% python3 -q
>>> import numpy as np
>>> np.set_printoptions(suppress=True, linewidth=160)
>>> def rnd(a):
...     return np.round(a, 3) + 0
... 
>>> q, _ = np.linalg.qr(np.array([[1.3, 1.0], [0.0, 0.1]]))
>>> J = q[:, :2]
>>> J
array([[ 1.,  0.],
       [-0.,  1.]])
>>> # triangular: eigenvalues sit on the diagonal
>>> print(J.sum(axis=1))
[1. 1.]
>>> pr = np.eye(2)[0]
>>> for _ in range(4):
...     pr = pr @ J
...     print(pr.round(3))
... 
[1. 0.]
[1. 0.]
[1. 0.]
[1. 0.]
>>> A2 = np.array([[-1, 0], [2, 2]])
>>> A2.T @ J.T
array([[-1.,  2.],
       [ 0.,  2.]])
>>> np.linalg.matrix_rank(J @ A2)
np.int64(2)
>>> print(np.linalg.matrix_rank(np.vstack([J, A2.T])))
2
>>> np.einsum("ik,kj->ji", J, A2)
array([[-1.,  2.],
       [ 0.,  2.]])
>>> np.einsum("ij->j", J)
array([1., 1.])
>>> np.vstack([J, A2.T]).shape
(4, 2)
>>> np.einsum("ij,ij->i", J, J)
array([1., 1.])
>>> vals, evecs = np.linalg.eigh(J)
>>> x = np.array([1, 2])
>>> evecs * np.maximum(vals, 0) @ evecs.T
array([[1., 0.],
       [0., 1.]])
>>> print(x @ J @ x)
5.0
>>> evecs * np.abs(vals) @ evecs.T
array([[1., 0.],
       [0., 1.]])
>>> x = np.array([3, 2])
>>> rnd(np.linalg.det(J))
np.float64(1.0)
>>> rnd(np.abs(np.linalg.eigvals(J)))
array([1., 1.])
>>> print([int(np.linalg.matrix_rank(np.linalg.matrix_power(J, p))) for p in range(1, 3)])
[2, 2]
>>> np.linalg.matrix_rank(J - J[0, 0] * np.eye(2))
np.int64(0)
>>> rnd(np.linalg.matrix_power(J - np.diag(np.diag(J)), 2))
array([[0., 0.],
       [0., 0.]])
>>> print(J @ J)
[[1. 0.]
 [0. 1.]]
>>> arr = np.load("sample14.npy")
>>> print(arr)
[[ 2  2  2]
 [ 2  2  2]
 [ 2  2  2]
 [ 3  0 -1]
 [ 1  3  4]
 [ 2  2  2]
 [ 0  0  0]
 [ 1 -2 -3]
 [ 0  0  0]
 [ 0  0  0]
 [ 3  0 -1]
 [ 0  0  0]
 [ 1 -2 -3]
 [-1  1  2]
 [ 1 -2 -3]
 [-1  1  2]
 [ 0  0  0]
 [ 2  2  2]
 [ 0  0  0]
 [ 0  0  0]
 [ 2  2  2]
 [ 0 -1 -1]
 [ 0  0  0]
 [ 2  2  2]]
>>> # row 1 repeats row 0
>>> D = np.linalg.norm(arr[:, None] - arr[None], axis=-1)
>>> print(np.linalg.matrix_rank(D ** 2))
5
>>> D[7].round(6).argsort(kind="stable")[:4]
array([ 7, 12, 14, 21])
>>> D.mean(axis=1).argmax()
np.int64(4)
>>> rnd(D[:5, :5])
array([[0.   , 0.   , 0.   , 3.742, 2.449],
       [0.   , 0.   , 0.   , 3.742, 2.449],
       [0.   , 0.   , 0.   , 3.742, 2.449],
       [3.742, 3.742, 3.742, 0.   , 6.164],
       [2.449, 2.449, 2.449, 6.164, 0.   ]])
>>> print((D + 1e9 * np.eye(24)).round(6).argmin(axis=1))
[ 1  0  0 10  0  0  8 12  6  6  3  6  7 15  7 13  6  0  6  6  0  6  6  0]
>>> rnd(np.abs(np.linalg.svd(arr)[2][-1]))
array([0.206, 0.791, 0.576])
>>> np.linalg.cond(arr) > 100
np.False_
>>> np.argsort(-np.linalg.norm(arr, axis=0).round(6), kind="stable")[:3]
array([2, 0, 1])
>>> rnd(np.linalg.norm(J, axis=0))
array([1., 1.])
>>> J[:, 1] @ J[:, 0]
np.float64(0.0)
>>> rnd(np.linalg.svd(J, compute_uv=False))
array([1., 1.])
>>> G = np.cov(arr, rowvar=False)
>>> np.argwhere(np.triu(np.abs(np.corrcoef(arr.T)) > 0.8, 1))
array([[1, 2]])
>>> rnd(np.corrcoef(arr[:, 1], arr[:, 0])[0, 1])
np.float64(0.314)
>>> rnd(np.linalg.eigvalsh(G)[::-1])
array([5.358, 1.406, 0.004])
>>> rnd(arr.std(axis=0))
array([1.152, 1.384, 1.801])
>>> print(rnd(np.polyfit(arr[:, 1], arr[:, 0], 1)))
[0.261 0.786]
>>> G.shape
(3, 3)
>>> np.median(arr, axis=0)
array([1., 0., 0.])
>>> print(rnd(np.corrcoef(arr.T)))
[[1.    0.314 0.077]
 [0.314 1.    0.969]
 [0.077 0.969 1.   ]]
>>> print(rnd(G))
[[1.384 0.522 0.167]
 [0.522 2.    2.522]
 [0.167 2.522 3.384]]
>>> proj = np.triu(np.array([[3, -2, 0], [0, 1, -3], [-2, 1, 3]]), 1) + np.eye(3)
>>> A2 = proj @ G @ np.linalg.inv(proj)
>>> print(np.linalg.matrix_rank(A2))
3
>>> rnd(np.trace(A2)), rnd(np.trace(G))
(np.float64(6.768), np.float64(6.768))
>>> rnd(proj @ G - G @ proj)
array([[-1.043, -1.232, -3.478],
       [-0.5  , -6.522, -4.152],
       [ 0.   ,  0.333,  7.565]])
>>> rnd(A2)
array([[  0.341,  -2.797, -13.268],
       [  0.022,  -5.522, -24.196],
       [  0.167,   2.855,  11.949]])
>>> mat = np.maximum(np.array([[5],
...     [4],
...     [2],
...     [4],
...     [0],
...     [3],
...     [2],
...     [3],
...     [2],
...     [4],
...     [3],
...     [5],
...     [0],
...     [2],
...     [5],
...     [3]]) @ np.array([[4, 2, 2]]) + np.array([2, 1, 1]), 0)
>>> mat
array([[22, 11, 11],
       [18,  9,  9],
       [10,  5,  5],
       [18,  9,  9],
       [ 2,  1,  1],
       [14,  7,  7],
       [10,  5,  5],
       [14,  7,  7],
       [10,  5,  5],
       [18,  9,  9],
       [14,  7,  7],
       [22, 11, 11],
       [ 2,  1,  1],
       [10,  5,  5],
       [22, 11, 11],
       [14,  7,  7]])
>>> Xc = mat - mat.mean(axis=0)
>>> evecs = np.linalg.svd(Xc)[2][:1]
>>> A2 = Xc - Xc @ evecs.T @ evecs
>>> rnd(np.diag(evecs.T @ evecs))
array([0.667, 0.167, 0.167])
>>> np.cov(Xc @ evecs.T, rowvar=False)
array(59.1)
>>> np.linalg.norm(A2, axis=1).round(6).argmax()
np.int64(0)
>>> rnd((Xc @ evecs.T).std(axis=0))
array([7.444])
>>> F = np.load("block9.npy")
>>> F
array([[  4.291, -18.08 , -20.936],
       [-11.452,  -6.943,   5.16 ],
       [-11.361,  -6.508,   3.964],
       [-11.711,  -4.257,   3.639],
       [-11.205,  -4.282,   3.058],
       [  1.72 ,   9.689,  -9.746],
       [  3.293, -17.676, -21.228],
       [  1.341,   7.736,  -8.471],
       [ -0.285,   8.071,  -9.508],
       [  0.384,   7.109, -11.117]])
>>> proj = F @ np.linalg.solve(F.T @ F, F.T)
>>> print(rnd(np.trace(proj)))
3.0
>>> print(np.allclose(proj @ proj, proj))
True
>>> q, r_ = np.linalg.qr(F)
>>> print(np.allclose(r_.T @ r_, F.T @ F))
True
>>> q.shape, r_.shape
((10, 3), (3, 3))
>>> rnd(np.trace(q @ q.T))
np.float64(3.0)
>>> print(rnd(abs(r_[0, 0])), rnd(np.linalg.norm(F[:, 0])))
23.604 23.604
>>> np.linalg.matrix_rank(F)
np.int64(3)
>>> rnd(F.sum(axis=1))
array([-34.725, -13.235, -13.905, -12.329, -12.429,   1.663, -35.611,   0.606,  -1.722,  -3.624])
>>> np.unravel_index(np.abs(F).argmax(), F.shape)
(np.int64(6), np.int64(2))
>>> rnd(np.linalg.norm(F))
np.float64(54.107)
>>> np.count_nonzero(F)
np.int64(30)
>>> x = np.array([3, 0, 1])
>>> target = F @ x
>>> rnd(np.linalg.solve(F.T @ F, F.T @ target))
array([3., 0., 1.])
>>> rnd(np.linalg.lstsq(F, target)[0])
array([3., 0., 1.])
>>> rng = np.random.default_rng(140)
>>> target = target + 0.3 * rng.normal(size=10)
>>> print(rnd(target))
[ -8.416 -28.656 -30.473 -30.752 -31.058  -4.456 -11.605  -4.865 -10.616 -10.801]
>>> beta, *_ = np.linalg.lstsq(F, target)
>>> print(rnd(F.T @ (target - F @ beta)))
[0. 0. 0.]
>>> th = np.radians(15)
>>> r_ = np.eye(3)
>>> r_[2, 2] = r_[0, 0] = np.cos(th)
>>> r_[2, 0], r_[0, 2] = -np.sin(th), np.sin(th)
>>> rnd(r_)
array([[ 0.966,  0.   ,  0.259],
       [ 0.   ,  1.   ,  0.   ],
       [-0.259,  0.   ,  0.966]])
>>> A2 = F @ r_.T
>>> rnd(np.linalg.det(r_)), rnd(np.trace(r_))
(np.float64(1.0), np.float64(2.932))
>>> rnd(np.abs(A2 - F).max(axis=0))
array([5.606, 0.   , 2.907])
>>> K = np.loadtxt("a.csv", delimiter=",")
>>> print(K)
[[ 0.  2.  2.  1.]
 [-1.  0.  2. -3.]
 [ 2.  3.  3.  1.]
 [ 2.  3.  3.  1.]]
>>> f = np.array([-2, 2, 3])
>>> np.array([np.convolve(row, f, "same") for row in K])
array([[-4.,  0.,  8.,  8.],
       [-2., -7., 10.,  0.],
       [-2.,  6., 13., 11.],
       [-2.,  6., 13., 11.]])
>>> np.convolve(K[0], f)
array([ 0., -4.,  0.,  8.,  8.,  3.])
>>> np.correlate(K[0], K[2], "full")
array([ 0.,  2.,  8., 13., 13.,  7.,  2.])
>>> x = np.array([0, 3, 3, 3])
>>> K @ (2 * x)
array([30., -6., 42., 42.])
>>> K @ x
array([15., -3., 21., 21.])
>>> (K @ x).argmax()
np.int64(2)
>>> print(K @ np.ones(4))
[ 5. -2.  9.  9.]
>>> (K * x).sum(axis=1)
array([15., -3., 21., 21.])
>>> f = np.array([9, 0, 0])
>>> M = np.outer(rng.normal(size=25), f) + 0.1 * rng.normal(size=(25, 3))
>>> rnd(M)
array([[ 10.669,  -0.031,   0.094],
       [  4.509,  -0.105,   0.031],
       [ -2.958,  -0.115,  -0.089],
       [ -4.611,   0.051,   0.206],
       [ 14.891,   0.078,  -0.08 ],
       [-14.583,  -0.065,   0.068],
       [  6.947,   0.087,  -0.224],
       [ -1.829,   0.179,   0.136],
       [ -1.423,   0.166,  -0.006],
       [ -0.411,  -0.124,   0.095],
       [ -3.967,  -0.156,   0.021],
       [ -5.406,  -0.044,  -0.123],
       [ -1.226,  -0.177,   0.089],
       [-12.149,  -0.092,  -0.001],
       [  6.918,  -0.12 ,  -0.092],
       [ 10.847,  -0.037,  -0.081],
       [ 16.348,   0.086,  -0.087],
       [  6.492,   0.026,  -0.092],
       [  1.998,  -0.105,  -0.056],
       [  5.013,   0.08 ,  -0.089],
       [ -7.633,   0.057,   0.029],
       [  9.655,  -0.065,  -0.088],
       [  6.998,  -0.148,  -0.133],
       [  2.213,  -0.281,   0.047],
       [ -9.534,   0.009,   0.058]])
>>> # column 0 is much longer than the rest
>>> rnd(np.linalg.norm(M[23], 1)), rnd(np.linalg.norm(M[23], np.inf))
(np.float64(2.541), np.float64(2.213))
>>> rnd(np.linalg.norm(M, "nuc"))
np.float64(41.595)
>>> print(rnd(np.linalg.norm(M) ** 2 / np.linalg.norm(M, 2) ** 2))
1.0
>>> np.linalg.norm(M, axis=1).argmax()
np.int64(16)
>>> rnd(M[23] @ M[5])
np.float64(-32.259)
>>> rnd(np.linalg.norm(M, axis=0))
array([40.58 ,  0.58 ,  0.496])
>>> q, evecs = np.linalg.qr(M[:, :2])[0], np.linalg.qr(M[:, 2:])[0]
>>> sig = np.linalg.svd(q.T @ evecs, compute_uv=False)
>>> print((sig > 0.9).sum())
0
>>> rnd(np.degrees(np.arccos(sig.clip(0, 1))))
array([61.414])
>>> E = np.load("layer0.npy")
>>> print(E)
[[ 6.  3.  0.]
 [ 3. -2.  0.]
 [ 0.  0. -3.]]
>>> z = rng.permutation(3)
>>> print(z)
[1 2 0]
>>> A2 = E[z][:, z]
>>> print(rnd(np.linalg.det(A2)), rnd(np.linalg.det(E[z])))
63.0 63.0
>>> A2
array([[-2.,  0.,  3.],
       [ 0., -3.,  0.],
       [ 3.,  0.,  6.]])
>>> np.trace(A2)
np.float64(1.0)
